>>> import numpy as np
>>> np.set_printoptions(precision=3, suppress=True, linewidth=120)
>>> data = np.loadtxt("block1.csv", delimiter=",")
>>> print(data)
[[  0.   0.   0.   0.   0.]
 [  3.   2.  -5.  -2.   4.]
 [  3.   2.  -5.  -2.   4.]
 [ -6.  -4.  10.   4.  -8.]
 [-24. -16.  40.  16. -32.]
 [-21. -14.  35.  14. -28.]
 [ 27.  18. -45. -18.  36.]
 [-12.  -8.  20.   8. -16.]
 [-24. -16.  40.  16. -32.]]
>>> Uu, sigma, vt = np.linalg.svd(data)
>>> V = vt[:(sigma > 1e-8).sum()]
>>> rng = np.random.default_rng(159)
>>> x0 = data[2] + 5 * data[3] + rng.integers(2) * np.eye(5)[3]
>>> print(x0)
[-27. -18.  45.  19. -36.]
>>> print(round(float(np.linalg.norm(x0 - V.T @ V @ x0)), 3))
0.965
>>> print(np.linalg.matrix_rank(np.vstack([data, x0])))
2
>>> K = np.array([[96, 0, -24, -52, -116, 20, -68, -52],
...     [0, 110, 84, -7, 11, 85, -39, -41],
...     [-24, 84, 99, 57, 42, 39, -27, 21],
...     [-52, -7, 57, 113, 70, -52, 15, 98],
...     [-116, 11, 42, 70, 142, -19, 76, 65],
...     [20, 85, 39, -52, -19, 85, -34, -71],
...     [-68, -39, -27, 15, 76, -34, 69, 32],
...     [-52, -41, 21, 98, 65, -71, 32, 97]])
>>> # rows and columns are dependent
>>> Uu, sigma, vt = np.linalg.svd(K)
>>> V = vt[:(sigma > 1e-8).sum()]
>>> x0 = K[0] + 2 * K[3] + rng.integers(2) * np.eye(8)[2]
>>> print(x0)
[ -8. -14.  91. 174.  24. -84. -38. 144.]
>>> print(round(np.linalg.norm(x0 - V.T @ V @ x0), 3))
0.767
>>> print(np.diag(V.T @ V))
[0.326 0.412 0.412 0.446 0.457 0.311 0.307 0.33 ]
>>> print(np.allclose(V.T @ V @ x0, x0))
False
>>> Uu, sigma, vt = np.linalg.svd(K)
>>> print(np.argmax(sigma[:-1] / (sigma[1:] + 1e-6)) + 1)
3
>>> out = Uu[:, :3] @ np.diag(sigma[:3]) @ vt[:3]
>>> print(np.round(np.abs(K - out).max(), 3))
0.0
>>> print(out.round(3) + 0)
[[  96.    0.  -24.  -52. -116.   20.  -68.  -52.]
 [   0.  110.   84.   -7.   11.   85.  -39.  -41.]
 [ -24.   84.   99.   57.   42.   39.  -27.   21.]
 [ -52.   -7.   57.  113.   70.  -52.   15.   98.]
 [-116.   11.   42.   70.  142.  -19.   76.   65.]
 [  20.   85.   39.  -52.  -19.   85.  -34.  -71.]
 [ -68.  -39.  -27.   15.   76.  -34.   69.   32.]
 [ -52.  -41.   21.   98.   65.  -71.   32.   97.]]
>>> print(np.linalg.matrix_rank(K, rtol=0.05))
3
>>> print(round(float(np.linalg.norm(K - out) / np.linalg.norm(K)), 3))
0.0
